% python3 -q
>>> import numpy as np
>>> np.set_printoptions(precision=2, suppress=True, linewidth=160, legacy="1.25")
>>> feats = np.loadtxt("a.csv", delimiter=",")
>>> print(feats)
[[-2.81  4.47  1.13 -1.94]
 [-4.6   2.74  0.26 -1.6 ]
 [-1.82  7.74  2.61 -0.47]
 [-3.01  8.02  2.61  0.5 ]
 [-1.32  0.27  0.24  1.01]
 [-3.32  5.85  1.78 -1.02]
 [-1.66  1.68  0.29 -0.24]
 [-2.19  7.08  2.8   0.3 ]
 [-0.6   4.17  1.79  0.31]
 [ 0.21  1.28  0.95  1.1 ]
 [-3.68  7.09  2.83  0.31]]
>>> A2 = feats / np.linalg.norm(feats, axis=1, keepdims=True)
>>> C2 = A2 @ A2.T
>>> print(round(np.degrees(np.arccos(np.clip(C2[1, 0], -1, 1))), 2))
27.1
>>> print((C2 - 2 * np.eye(11)).round(6).argmax(axis=1))
[ 5  6  7  7  6 10  5  3  7  8  3]
>>> Ac = (feats - feats.mean(axis=0)) / feats.std(axis=0)
>>> print(Ac.std(axis=0))
[1. 1. 1. 1.]
>>> beta = np.linalg.lstsq(np.delete(Ac, 1, axis=1), Ac[:, 1])[0]
>>> print(round(1 - np.var(Ac[:, 1] - np.delete(Ac, 1, axis=1) @ beta), 2))
0.97
>>> C2 = np.cov(feats, rowvar=False)
>>> print(C2.shape)
(4, 4)
>>> print(np.median(feats, axis=0))
[-2.19  4.47  1.78  0.3 ]
>>> print(np.polyfit(feats[:, 3], feats[:, 2], 1))
[0.19 1.6 ]
>>> print(feats.std(axis=0))
[1.34 2.65 1.   0.96]
>>> Ac = feats - feats.mean(axis=0)
>>> Uu, sigma, Vt = np.linalg.svd(Ac, full_matrices=False)
>>> print(sigma)
[9.54 4.76 2.11 0.54]
>>> print(np.abs(Vt[0]).argmax())
1
>>> print(np.round((sigma ** 2).sum() ** 2 / (sigma ** 4).sum(), 2))
1.59
>>> print(np.round(Ac.mean(axis=0), 2) + 0)
[0. 0. 0. 0.]
>>> print(Vt[0] * np.sign(Vt[0, np.abs(Vt[0]).argmax()]))
[-0.23  0.92  0.32 -0.06]
>>> print(np.abs(Uu[:, 0]).argmax())
4
>>> print(np.linalg.matrix_rank(Ac))
4
>>> P = feats @ np.linalg.solve(feats.T @ feats, feats.T)
>>> print(np.diag(P))
[0.43 0.6  0.41 0.71 0.38 0.18 0.14 0.26 0.17 0.2  0.51]
>>> print(P @ feats[:, 3])
[-1.94 -1.6  -0.47  0.5   1.01 -1.02 -0.24  0.3   0.31  1.1   0.31]
>>> print(np.allclose(P @ P, P))
True
>>> X = np.load("arr.npy")
>>> print(X)
[[ 9  0 -3]
 [ 0  0  0]
 [-3  0  1]]
>>> # rank 1
>>> f = np.array([1, -3])
>>> print(np.polyval(f, X[0]))
[ 6 -3 -6]
>>> print(np.correlate(X[0], X[1], "full"))
[0 0 0 0 0]
>>> r = np.linalg.matrix_rank(X)
>>> print(r)
1
>>> ns = np.linalg.svd(X)[2][r:].T
>>> print(ns.shape)
(3, 2)
>>> print([int(np.linalg.matrix_rank(X[:i])) for i in range(1, len(X) + 1)])
[1, 1, 1]
>>> print([int(np.linalg.matrix_rank(np.delete(X, i, axis=0))) for i in range(3)])
[1, 1, 1]
>>> print(np.linalg.matrix_rank(X.T @ X), np.linalg.matrix_rank(X @ X.T))
1 1
>>> print(np.allclose(X[:-1].T @ np.linalg.lstsq(X[:-1].T, X[-1])[0], X[-1]))
True
>>> print(X @ X)
[[ 90   0 -30]
 [  0   0   0]
 [-30   0  10]]
>>> print((np.linalg.matrix_power((X != 0) + (X.T != 0) + np.eye(3), 3) > 0).astype(int))
[[1 0 1]
 [0 1 0]
 [1 0 1]]
>>> print(np.flatnonzero(np.linalg.matrix_power((X != 0) + (X.T != 0) + np.eye(3), 3)[2]))
[0 2]
>>> Uu, sigma, Vt = np.linalg.svd(X)
>>> print(np.argmax(sigma[:-1] / (sigma[1:] + 1e-6)) + 1)
1
>>> print(sigma.round(2) + 0)
[10.  0.  0.]
>>> A2 = Uu[:, :1] @ np.diag(sigma[:1]) @ Vt[:1]
>>> print(np.linalg.matrix_rank(A2))
1
>>> print(np.round(np.linalg.norm(X - A2) / np.linalg.norm(X), 2))
0.0
>>> E = np.load("layer12.npy")
>>> print(E)
[[ 1 -9  3  1]
 [ 1 -3  1  2]
 [ 0 -9  3  3]
 [ 0 -3  1  1]
 [ 3 -3  1  1]]
>>> # rank 3
>>> blk = np.stack([E, -3 * E, E[::-1]])
>>> print((blk @ E.T).shape)
(3, 5, 5)
>>> print(blk.shape)
(3, 5, 4)
>>> print(blk.sum(axis=0))
[[ 1 15 -5 -1]
 [-2  3 -1 -3]
 [ 0  9 -3 -3]
 [ 1  3 -1  0]
 [-5 -3  1 -1]]
>>> print(np.round(np.linalg.norm(E, 2) / np.linalg.norm(E), 2))
0.97
>>> print(np.linalg.cond(E) > 100)
True
>>> print(np.argsort(-np.linalg.norm(E, axis=0).round(6), kind="stable")[:3])
[1 2 3]
>>> print(round(np.linalg.norm(E, "nuc"), 2))
19.81
>>> print(round(float(np.linalg.norm(E[3], 1)), 2), np.round(np.linalg.norm(E[3], np.inf), 2))
5.0 3.0
>>> print(round(np.linalg.norm(E) ** 2 / np.linalg.norm(E, 2) ** 2, 2))
1.05
>>> Uu, sigma, Vt = np.linalg.svd(E)
>>> evecs = Vt[:(sigma > 1e-8).sum()]
>>> rng = np.random.default_rng(43916)
>>> x0 = E[2] + 3 * E[0] + rng.integers(2) * np.eye(4)[2]
>>> print(x0)
[  3. -36.  12.   6.]
>>> print(round(np.linalg.norm(x0 - evecs.T @ evecs @ x0), 2))
0.0
>>> print(np.linalg.matrix_rank(np.vstack([E, x0])))
3
>>> print(np.diag(evecs.T @ evecs))
[1.  0.9 0.1 1. ]
>>> print(np.round(evecs.T @ evecs, 2) + 0)
[[ 1.   0.   0.   0. ]
 [ 0.   0.9 -0.3  0. ]
 [ 0.  -0.3  0.1  0. ]
 [ 0.   0.   0.   1. ]]
>>> Uu, sigma, Vt = np.linalg.svd(X)
>>> evecs = Vt[:(sigma > 1e-8).sum()]
>>> x0 = X[2] + 3 * X[0] + rng.integers(2) * np.eye(3)[0]
>>> print(x0)
[25.  0. -8.]
>>> print(np.allclose(evecs.T @ evecs @ x0, x0))
False
>>> print(np.diag(evecs.T @ evecs))
[0.9 0.  0.1]
>>> K = np.load("out15.npy")
>>> print(K)
[[1 0 0 0 0 0]
 [0 0 0 0 1 0]
 [0 0 0 1 0 0]
 [0 0 0 0 0 1]
 [0 0 1 0 0 0]
 [0 1 0 0 0 0]]
>>> A2 = K[0, 0] * K[1:] - np.outer(K[1:, 0], K[0])
>>> print(A2)
[[0 0 0 0 1 0]
 [0 0 0 1 0 0]
 [0 0 0 0 0 1]
 [0 0 1 0 0 0]
 [0 1 0 0 0 0]]
>>> print(np.linalg.matrix_rank(A2), np.linalg.matrix_rank(K))
5 6
>>> print(K[:, 0] / K[0, 0])
[1. 0. 0. 0. 0. 0.]
>>> z = rng.permutation(6)
>>> print(z)
[3 2 4 1 5 0]
>>> A2 = K[z][:, z]
>>> print(np.trace(A2))
1
>>> print(np.sort(np.abs(np.linalg.eigvals(A2))))
[1. 1. 1. 1. 1. 1.]
>>> Q, r_ = np.linalg.qr(K)
>>> print(Q.T @ Q)
[[1. 0. 0. 0. 0. 0.]
 [0. 1. 0. 0. 0. 0.]
 [0. 0. 1. 0. 0. 0.]
 [0. 0. 0. 1. 0. 0.]
 [0. 0. 0. 0. 1. 0.]
 [0. 0. 0. 0. 0. 1.]]
>>> print(np.allclose(r_.T @ r_, K.T @ K))
True
>>> print(np.abs(np.diag(r_)))
[1. 1. 1. 1. 1. 1.]
>>> print(r_)
[[ 1.  0.  0.  0.  0.  0.]
 [ 0. -1.  0.  0.  0.  0.]
 [ 0.  0. -1.  0.  0.  0.]
 [ 0.  0.  0. -1.  0.  0.]
 [ 0.  0.  0.  0. -1.  0.]
 [ 0.  0.  0.  0.  0.  1.]]
>>> print(Q @ r_)
[[1. 0. 0. 0. 0. 0.]
 [0. 0. 0. 0. 1. 0.]
 [0. 0. 0. 1. 0. 0.]
 [0. 0. 0. 0. 0. 1.]
 [0. 0. 1. 0. 0. 0.]
 [0. 1. 0. 0. 0. 0.]]
>>> print(abs(r_[0, 0]), round(float(np.linalg.norm(K[:, 0])), 2))
1.0 1.0
>>> print(Q)
[[ 1.  0.  0.  0.  0.  0.]
 [-0.  0.  0.  0. -1.  0.]
 [-0. -0.  0. -1.  0.  0.]
 [-0. -0. -0.  0.  0.  1.]
 [-0. -0. -1.  0.  0.  0.]
 [-0. -1. -0. -0.  0.  0.]]
>>> print(Q.shape, r_.shape)
(6, 6) (6, 6)
>>> x0 = np.array([0, -2, -3, -1, 2, -3])
>>> print(K @ np.eye(6)[0])
[1. 0. 0. 0. 0. 0.]
>>> print(K @ (2 * x0))
[ 0  4 -2 -6 -6 -4]
>>> print(K * x0)
[[ 0  0  0  0  0  0]
 [ 0  0  0  0  2  0]
 [ 0  0  0 -1  0  0]
 [ 0  0  0  0  0 -3]
 [ 0  0 -3  0  0  0]
 [ 0 -2  0  0  0  0]]
>>> x0 = np.array([2, 1, 2, 2, -2, 0])
>>> print(round(float(np.linalg.norm(x0)), 2), np.round(np.linalg.norm(K @ x0), 2))
4.12 4.12
>>> print([p for p in range(1, 25) if np.allclose(np.linalg.matrix_power(K, p), np.eye(6))])
[5, 10, 15, 20]
>>> print(K.T @ (K @ x0))
[ 2  1  2  2 -2  0]
>>> m1 = np.load("mat.npy")
>>> print(m1)
[[ 1.1  1.   0. ]
 [-1.  -1.9  1. ]
 [ 1.   1.   0.1]]
>>> Uu, sigma, Vt = np.linalg.svd(E)
>>> print(np.argmax(sigma[:-1] / (sigma[1:] + 1e-6)) + 1)
3
>>> A2 = Uu[:, :3] @ np.diag(sigma[:3]) @ Vt[:3]
>>> print(A2.round(2) + 0)
[[ 1. -9.  3.  1.]
 [ 1. -3.  1.  2.]
 [ 0. -9.  3.  3.]
 [ 0. -3.  1.  1.]
 [ 3. -3.  1.  1.]]
>>> print(np.linalg.matrix_rank(A2))
3
>>> print(round(float(np.linalg.norm(E - A2) / np.linalg.norm(E)), 2))
0.0
>>> print(np.linalg.matrix_rank(E, rtol=0.05))
3
